>>> import numpy as np
>>> np.set_printoptions(precision=2, suppress=True, linewidth=140, floatmode="fixed")
>>> data = np.load("x.npy")
>>> data
array([[-0.90, -1.14,  2.06, -1.62],
       [ 0.93, -0.57, -1.76,  2.17],
       [-0.71, -2.02,  1.86, -0.97],
       [ 0.91,  1.08, -2.06,  1.66],
       [ 0.81,  1.64, -1.99,  1.30],
       [ 0.71,  2.01, -1.87,  0.98],
       [ 0.88, -1.05, -1.54,  2.18],
       [ 0.96,  0.02, -1.95,  2.07],
       [-0.83, -1.57,  2.01, -1.35],
       [ 0.90, -0.89, -1.62,  2.18],
       [-0.14, -2.82,  0.88,  0.48],
       [-0.45,  2.44,  0.38, -1.64],
       [ 0.67,  2.14, -1.81,  0.85],
       [ 0.93,  0.84, -2.06,  1.78]])
>>> cent = data[[13, 4]].astype(float)
>>> for _ in range(3):
...     labels = np.linalg.norm(data[:, None] - cent, axis=-1).argmin(axis=1)
...     cent = np.array([data[labels == j].mean(axis=0) for j in range(2)])
... 
>>> labels
array([0, 0, 0, 1, 1, 1, 0, 1, 0, 0, 0, 1, 1, 1])
>>> cent
array([[ 0.02, -1.44,  0.27,  0.44],
       [ 0.65,  1.45, -1.62,  1.00]])
>>> U, sv, vt = np.linalg.svd(data)
>>> V = vt[:(sv > 1e-8).sum()]
>>> rng = np.random.default_rng(23)
>>> vec = data[7] + 4 * data[4] + rng.integers(2) * np.eye(4)[0]
>>> vec
array([ 4.21,  6.57, -9.91,  7.27])
>>> np.diag(V.T @ V)
array([0.10, 0.89, 0.47, 0.53])
>>> np.allclose(V.T @ V @ vec, vec)
True
>>> [round(float(x), 2) for x in np.linalg.svd(data, compute_uv=False)[:3]]
[9.62, 5.79, 0.0]
>>> np.argsort(-np.linalg.norm(data, axis=0).round(6), kind="stable")[:3]
array([2, 1, 3])
>>> np.linalg.cond(data) > 100
np.True_
>>> K = np.loadtxt("out12.csv", delimiter=",")
>>> K
array([[0.00, 1.00, 0.00, 0.00, 0.00],
       [1.00, 0.00, 0.00, 0.00, 0.00],
       [0.00, 0.00, 0.00, 0.00, 1.00],
       [0.00, 0.00, 0.00, 0.00, 0.00],
       [0.00, 0.00, 1.00, 0.00, 0.00]])
>>> np.linalg.pinv(K)
array([[0.00, 1.00, 0.00, 0.00, 0.00],
       [1.00, 0.00, 0.00, 0.00, 0.00],
       [0.00, 0.00, 0.00, 0.00, 1.00],
       [0.00, 0.00, 0.00, 0.00, 0.00],
       [0.00, 0.00, 1.00, 0.00, 0.00]])
>>> K[:, 2] @ K[:, 0]
np.float64(0.0)
>>> np.linalg.norm(K, axis=0)
array([1.00, 1.00, 1.00, 0.00, 1.00])
